$ python3 -q
>>> import numpy as np
>>> import numpy.linalg as la
>>> np.set_printoptions(suppress=True, linewidth=100)
>>> rd = lambda a: np.round(a, 4) + 0
>>> m1 = np.loadtxt("out11.csv", delimiter=",")
>>> print(rd(m1))
[[-1.567  -0.7754  2.5471  1.0903 -0.7874 -0.7662]
 [-0.7754 -1.3739 -0.3672 -0.6879 -0.2223 -1.7323]
 [ 2.5471 -0.3672 -1.6942  0.821  -0.9302  0.6918]
 [ 1.0903 -0.6879  0.821  -1.7306  0.5088  0.3018]
 [-0.7874 -0.2223 -0.9302  0.5088 -3.3076  0.4557]
 [-0.7662 -1.7323  0.6918  0.3018  0.4557 -2.3266]]
>>> print(np.unique(m1.round(6), axis=0).shape)
(6, 6)
>>> print(rd(m1 @ la.pinv(m1) @ m1))
[[-1.567  -0.7754  2.5471  1.0903 -0.7874 -0.7662]
 [-0.7754 -1.3739 -0.3672 -0.6879 -0.2223 -1.7323]
 [ 2.5471 -0.3672 -1.6942  0.821  -0.9302  0.6918]
 [ 1.0903 -0.6879  0.821  -1.7306  0.5088  0.3018]
 [-0.7874 -0.2223 -0.9302  0.5088 -3.3076  0.4557]
 [-0.7662 -1.7323  0.6918  0.3018  0.4557 -2.3266]]
>>> left, sigma, Vt = la.svd(m1)
>>> print(np.argmax(sigma[:-1] / (sigma[1:] + 1e-6)) + 1)
5
>>> print(rd(sigma))
[5. 4. 3. 2. 2. 0.]
>>> other = left[:, :5] @ np.diag(sigma[:5]) @ Vt[:5]
>>> print(rd(other))
[[-1.567  -0.7754  2.5471  1.0903 -0.7874 -0.7662]
 [-0.7754 -1.3739 -0.3672 -0.6879 -0.2223 -1.7323]
 [ 2.5471 -0.3672 -1.6942  0.821  -0.9302  0.6918]
 [ 1.0903 -0.6879  0.821  -1.7306  0.5088  0.3018]
 [-0.7874 -0.2223 -0.9302  0.5088 -3.3076  0.4557]
 [-0.7662 -1.7323  0.6918  0.3018  0.4557 -2.3266]]
>>> print(la.matrix_rank(other))
5
>>> print(rd(la.norm(m1 - other, 2)), rd(sigma[5]))
0.0 0.0
>>> r0 = np.array([2, 5, 0])
>>> print(rd(np.correlate(other[0], other[2], "full")))
[-1.0841  0.9213  1.1969  0.4031  2.4215 -6.9243 -4.6915  6.7923  4.3645 -1.7243 -1.9516]
>>> w, evecs = la.eigh(m1)
>>> print(np.unique(w.round(6) + 0, return_counts=True)[1])
[1 1 1 1 1 1]
>>> print(rd(np.abs(evecs[:, -1])))
[0.6074 0.3376 0.5916 0.3626 0.1334 0.1334]
>>> print(rd(evecs @ np.diag(w) @ evecs.T))
[[-1.567  -0.7754  2.5471  1.0903 -0.7874 -0.7662]
 [-0.7754 -1.3739 -0.3672 -0.6879 -0.2223 -1.7323]
 [ 2.5471 -0.3672 -1.6942  0.821  -0.9302  0.6918]
 [ 1.0903 -0.6879  0.821  -1.7306  0.5088  0.3018]
 [-0.7874 -0.2223 -0.9302  0.5088 -3.3076  0.4557]
 [-0.7662 -1.7323  0.6918  0.3018  0.4557 -2.3266]]
>>> print((w > 1e-8).sum(), (w < -1e-8).sum())
1 4
>>> r0 = np.array([3, -3, -2, -3, -3, 0])
>>> feats = -1 * np.eye(6) + np.outer(r0, r0)
>>> print(feats)
[[ 8. -9. -6. -9. -9.  0.]
 [-9.  8.  6.  9.  9.  0.]
 [-6.  6.  3.  6.  6.  0.]
 [-9.  9.  6.  8.  9.  0.]
 [-9.  9.  6.  9.  8.  0.]
 [ 0.  0.  0.  0.  0. -1.]]
>>> vec = np.array([5, 3, 4, 1, 2, 6])
>>> rhs = feats @ vec
>>> print(rhs)
[-38.  30.  18.  32.  31.  -6.]
>>> print(rd(la.solve(feats, rhs + feats[:, 4])))
[5. 3. 4. 1. 3. 6.]
>>> print(rd(la.solve(feats, rhs)))
[5. 3. 4. 1. 2. 6.]
>>> rng = np.random.default_rng(49175)
>>> idx = rng.permutation(6)
>>> print(idx)
[4 1 5 0 2 3]
>>> other = feats[idx][:, idx]
>>> print(np.allclose(other, feats))
False
>>> print(np.diag(other))
[ 8.  8. -1.  8.  3.  8.]
>>> print(rd(la.det(other)), rd(la.det(feats[idx])))
-39.0 -39.0
>>> print(rd(np.sort(np.abs(la.eigvals(other)))))
[ 1.  1.  1.  1.  1. 39.]
>>> F = np.loadtxt("arr.csv", delimiter=",")
>>> print(rd(F))
[[-0.2414 -0.0402  0.5211 -0.5695]
 [-0.7643 -0.1418  0.2385  0.5814]
 [-0.1207  0.2821 -0.6474  0.1425]
 [-0.1609 -0.8616 -0.4093 -0.2534]
 [ 0.5632 -0.3954  0.2914  0.5031]]
>>> ang = np.radians(30)
>>> R = np.eye(4)
>>> R[3, 3] = R[1, 1] = np.cos(ang)
>>> R[3, 1], R[1, 3] = -np.sin(ang), np.sin(ang)
>>> print(rd(R))
[[ 1.     0.     0.     0.   ]
 [ 0.     0.866  0.     0.5  ]
 [ 0.     0.     1.     0.   ]
 [ 0.    -0.5    0.     0.866]]
>>> other = F @ R.T
>>> print(np.allclose(la.norm(F, axis=1), la.norm(other, axis=1)))
True
>>> print(rd(la.det(R)), rd(np.trace(R)))
1.0 3.7321
>>> print(rd(la.svd(F, compute_uv=False)), rd(la.svd(other, compute_uv=False)))
[1. 1. 1. 1.] [1. 1. 1. 1.]
>>> print(rd(other))
[[-0.2414 -0.3196  0.5211 -0.4731]
 [-0.7643  0.1679  0.2385  0.5744]
 [-0.1207  0.3155 -0.6474 -0.0177]
 [-0.1609 -0.8728 -0.4093  0.2114]
 [ 0.5632 -0.0909  0.2914  0.6334]]
>>> print(rd(np.abs(other - F).max(axis=0)))
[0.     0.3097 0.     0.4647]
>>> other = np.c_[F[:, :2] @ np.array([[4, -1], [-1, -4]]), np.array([-3, 3, 0, 1, -2])]
>>> print(rd(other))
[[-0.9252  0.4023 -3.    ]
 [-2.9153  1.3316  3.    ]
 [-0.7648 -1.0078  0.    ]
 [ 0.218   3.6072  1.    ]
 [ 2.6481  1.0186 -2.    ]]
>>> print(rd(la.norm(la.qr(F)[0].T @ other, axis=0) ** 2 / ((other ** 2).sum(axis=0) + 1e-12)))
[1.     1.     0.7171]
>>> arr = np.loadtxt("layer19.csv", delimiter=",")
>>> print(arr)
[[-14.0635  13.9063  14.8746]
 [-14.4564  14.9196  16.6263]
 [-14.3069  14.6722  14.0466]
 [-14.052   15.2624  14.9953]
 [-15.1051  12.59    12.6335]
 [-15.7574  15.0221  15.3506]
 [-14.2017  13.5112  16.8917]
 [-13.7008  14.7646  14.9142]
 [-16.0283  15.1324  14.2104]
 [-14.9067  15.3257  15.6233]
 [-14.1945  14.7739  16.1162]
 [-15.7838  14.0393  15.6123]
 [-14.7181  14.9832  16.1064]
 [-14.2966  15.3956  13.781 ]
 [-12.8681  13.7902  14.8246]
 [-15.6944  15.6083  15.3542]
 [-14.1786  15.788   12.6857]
 [-15.2099  13.3277  14.0457]
 [-16.7847  14.4858  15.1727]
 [-13.1658  16.4613  12.4243]
 [-15.378   13.3183  14.9192]]
>>> print(rd(la.norm(arr, 2) / la.norm(arr)))
0.9983
>>> print(round(np.log10(la.cond(arr))))
1
>>> print(np.argsort(-la.norm(arr, axis=0).round(6), kind="stable")[:3])
[2 0 1]
>>> cen = arr - arr.mean(axis=0)
>>> evecs = la.svd(cen)[2][:1]
>>> other = cen - cen @ evecs.T @ evecs
>>> print(rd(la.norm(other) / la.norm(cen)))
0.7184
>>> print(rd(np.diag(evecs.T @ evecs)))
[0.101  0.0625 0.8366]
>>> idx = arr[:, 2] > np.median(arr[:, 2])
>>> r0 = arr[idx].mean(axis=0) - arr[~idx].mean(axis=0)
>>> print(np.argsort(-np.abs(r0).round(6), kind="stable"))
[2 0 1]
>>> print(rd((((arr - arr.mean(axis=0)) @ r0 > 0) == idx).mean()))
0.9524
>>> C2 = np.cov(arr, rowvar=False)
>>> print(rd(C2))
[[ 0.9502  0.1492 -0.1993]
 [ 0.1492  0.9102 -0.1479]
 [-0.1993 -0.1479  1.5315]]
>>> print(rd(np.polyfit(arr[:, 1], arr[:, 0], 1)))
[  0.1639 -17.1044]
>>> print(rd(la.eigvalsh(C2)[::-1]))
[1.6412 0.9718 0.7789]
>>> print(np.median(arr, axis=0))
[-14.4564  14.7739  14.9192]
>>> print(rd(arr.std(axis=0)))
[0.9513 0.9311 1.2077]
>>> mat = np.load("test18.npy")
>>> print(mat)
[[-4 -1  4  1]
 [-1  4 -3 -2]
 [ 4 -3  0  3]
 [ 1 -2  3  2]]
>>> w, evecs = la.eig(mat)
>>> print(rd(np.sort(la.eigvals(mat.T))))
[-6.5849 -0.9185  1.1021  8.4012]
>>> print(rd(np.prod(w)))
56.0
>>> print(rd(mat @ evecs[:, 0] - w[0] * evecs[:, 0]))
[0. 0. 0. 0.]
